$ ipython --no-banner

In [1]: import numpy as np

In [2]: np.set_printoptions(suppress=True, linewidth=100)

In [3]: rnd = lambda a: np.round(a, 2) + 0

In [4]: K = np.loadtxt("layer17.csv", delimiter=",")

In [5]: print(K)
[[3. 3. 4.]
 [4. 3. 3.]
 [3. 4. 3.]]

In [6]: print((K + K.T) / 2)
[[3.  3.5 3.5]
 [3.5 3.  3.5]
 [3.5 3.5 3. ]]

In [7]: print(np.allclose(K, K.T))
False

In [8]: print(np.allclose(K @ K.T, K.T @ K))
True

In [9]: x0 = np.array([-3, 5, 1])

In [10]: rhs = K @ x0

In [11]: print(rhs)
[10.  6. 14.]

In [12]: print(rnd(np.linalg.solve(K, 2 * rhs)))
[-6. 10.  2.]

In [13]: print(rnd(np.linalg.solve(K.T, K[1])))
[0. 1. 0.]

In [14]: r0 = np.array([0, 1, -1])

In [15]: B = K + np.outer(r0, np.eye(3)[1])

In [16]: print(B)
[[3. 3. 4.]
 [4. 4. 3.]
 [3. 3. 3.]]

In [17]: print(rnd(np.linalg.det(B) / np.linalg.det(K)), rnd(1 + np.linalg.solve(K, r0)[1]))
0.0 0.0

In [18]: print(np.linalg.matrix_rank(B - K))
1

In [19]: B = K[0, 0] * K[1:] - np.outer(K[1:, 0], K[0])

In [20]: print(B)
[[ 0. -3. -7.]
 [ 0.  3. -3.]]

In [21]: print(np.linalg.matrix_rank(B), np.linalg.matrix_rank(K))
2 3

In [22]: print(rnd(K[:, 0] / K[0, 0]))
[1.   1.33 1.  ]

In [23]: F = np.load("mat.npy")

In [24]: print(F)
[[-0.2  0.6 -2. ]
 [ 0.3 -1.4  1. ]
 [ 1.1 -0.2  0.8]
 [ 1.1  1.2  1.8]
 [-1.7  0.9 -0.7]
 [-1.1 -0.9  0. ]
 [ 0.9 -0.2  0.4]
 [-0.6  0.5 -0.6]
 [ 0.3 -1.6 -0.4]
 [-0.3 -1.7  0.3]
 [-0.3 -0.1  0.9]
 [ 1.1 -0.4  0.7]
 [-0.6  1.1 -1.7]
 [-0.7  0.8  0.2]
 [-0.3  0.8 -0.2]
 [ 0.7  0.3 -0.6]
 [ 1.3  1.   1. ]
 [-3.9  0.9 -7.2]
 [-1.4  0.1 -1.4]
 [-0.2 -1.   1.1]
 [-1.5  1.9  0.7]
 [ 0.8  0.3  0.3]
 [-1.4  1.   1.5]]

In [25]: Xs = F - F.mean(axis=0)

In [26]: U, sv, Vt = np.linalg.svd(Xs, full_matrices=False)

In [27]: print(rnd(Xs.mean(axis=0)))
[0. 0. 0.]

In [28]: print(rnd(np.abs(Vt[-1])))
[0.83 0.37 0.42]
